In [1]: import numpy as np

In [2]: import numpy.linalg as la

In [3]: np.set_printoptions(precision=2, suppress=True, linewidth=120, legacy="1.25")

In [4]: M = np.loadtxt("layer19.csv", delimiter=",")

In [5]: M
Out[5]: 
array([[ 1.87,  1.94, -3.98],
       [ 3.38,  1.36, -4.  ],
       [ 4.93,  1.04, -5.47]])

In [6]: r0 = np.array([3, 5, 5])

In [7]: other = M + np.outer(r0, np.eye(3)[1])

In [8]: round(la.det(other) / la.det(M), 2), np.round(1 + la.solve(M, r0)[1], 2)
Out[8]: (4.21, 4.21)

In [9]: other
Out[9]: 
array([[ 1.87,  4.94, -3.98],
       [ 3.38,  6.36, -4.  ],
       [ 4.93,  6.04, -5.47]])

In [10]: la.matrix_rank(other - M)
Out[10]: 1

In [11]: rng = np.random.default_rng(4444)

In [12]: z = rng.permutation(3)

In [13]: z
Out[13]: array([1, 0, 2])

In [14]: other = M[z][:, z]

In [15]: round(np.trace(other), 2)
Out[15]: -2.24

In [16]: np.sort(np.abs(la.eigvals(other)))
Out[16]: array([0.87, 2.19, 2.19])

In [17]: np.round(la.det(other), 2), np.round(la.det(M[z]), 2)
Out[17]: (4.17, -4.17)

In [18]: np.allclose(other, M)
Out[18]: False

In [19]: left, sig = la.svd(M)
ValueError: too many values to unpack (expected 2)


In [20]: left, sig, VT = la.svd(M, full_matrices=False)

In [21]: np.round(left.T @ M @ VT.T, 2) + 0
Out[21]: 
array([[10.25,  0.  ,  0.  ],
       [ 0.  ,  1.57,  0.  ],
       [ 0.  ,  0.  ,  0.26]])

In [22]: (sig > 1e-8).sum()
Out[22]: 3

In [23]: np.round(left.T @ left, 2) + 0
Out[23]: 
array([[1., 0., 0.],
       [0., 1., 0.],
       [0., 0., 1.]])

In [24]: left.shape, sig.shape, VT.shape
Out[24]: ((3, 3), (3,), (3, 3))

In [25]: np.abs(left[:, 0]).round(6).argmax()
Out[25]: 2

In [26]: np.cumsum(sig ** 2) / np.sum(sig ** 2)
Out[26]: array([0.98, 1.  , 1.  ])

In [27]: np.abs(VT[0])
Out[27]: array([0.6 , 0.23, 0.76])

In [28]: np.round(np.sqrt((sig ** 2).sum()), 2), round(float(la.norm(M)), 2)
Out[28]: (10.38, 10.38)

In [29]: data = np.load("x.npy")

In [30]: data
Out[30]: 
array([[ -7.22, -12.3 ,   1.72,  11.01],
       [ -9.52,  -9.97,   0.  ,  -4.59],
       [ -2.36,   0.6 ,  -1.56,  11.16],
       [ -4.99,   2.11,  -2.33,   1.4 ],
       [ -0.35,  -8.53,  -0.06,  -3.96],
       [  6.62,   3.74,   2.58,  -8.36],
       [  3.64,  -7.71,  -0.77,  -1.32],
       [  8.92,   3.71,   3.7 ,   6.9 ],
       [-10.83,  -1.86,   0.57,  12.86],
       [ -5.17,   0.46,  -0.11,  19.49],
       [  0.78,  10.83,  -1.32,   8.49],
       [ -2.73,   7.14,  -0.13,  -1.37],
       [-13.74,   1.81,  -1.21,  -0.44],
       [ -1.04,  -9.51,  -1.86, -12.04],
       [ 18.43,  -3.3 ,  -2.79,  -0.99],
       [ -1.43,   2.28,  -4.64,  -2.22],
       [ -5.78,  -0.42,  -2.01,  -3.33],
       [  0.37,   0.49,   1.01,  -2.55],
       [  5.68,   0.22,  -4.91,   0.58],
       [ -1.51,   1.65,  -0.89,   9.1 ]])

In [31]: x0 = np.array([2, 0, -2, 2])

In [32]: h = np.maximum(data @ x0, 0)

In [33]: np.maximum(data @ (3 * x0), 0)
Out[33]: 
array([ 12.42,   0.  ,  62.16,   0.  ,   0.  ,   0.  ,  18.54,  72.72,   8.76,  86.58,  63.54,   0.  ,   0.  ,   0.  ,
       121.38,   5.94,   0.  ,   0.  ,  67.02,  50.88])

In [34]: D = la.norm(data[:, None] - data[None], axis=-1)

In [35]: np.flatnonzero(D[12] < D.mean() / 2)
Out[35]: array([12])

In [36]: D.shape
Out[36]: (20, 20)

In [37]: D[12].round(6).argsort(kind="stable")[:4]
Out[37]: array([12, 16,  3, 11])

In [38]: (D + 1e9 * np.eye(20)).round(6).argmin(axis=1)
Out[38]: array([ 8,  4, 19, 16,  6, 17,  4, 18,  9,  2, 19,  3, 16,  4, 18,  3,  3, 15, 15,  2])
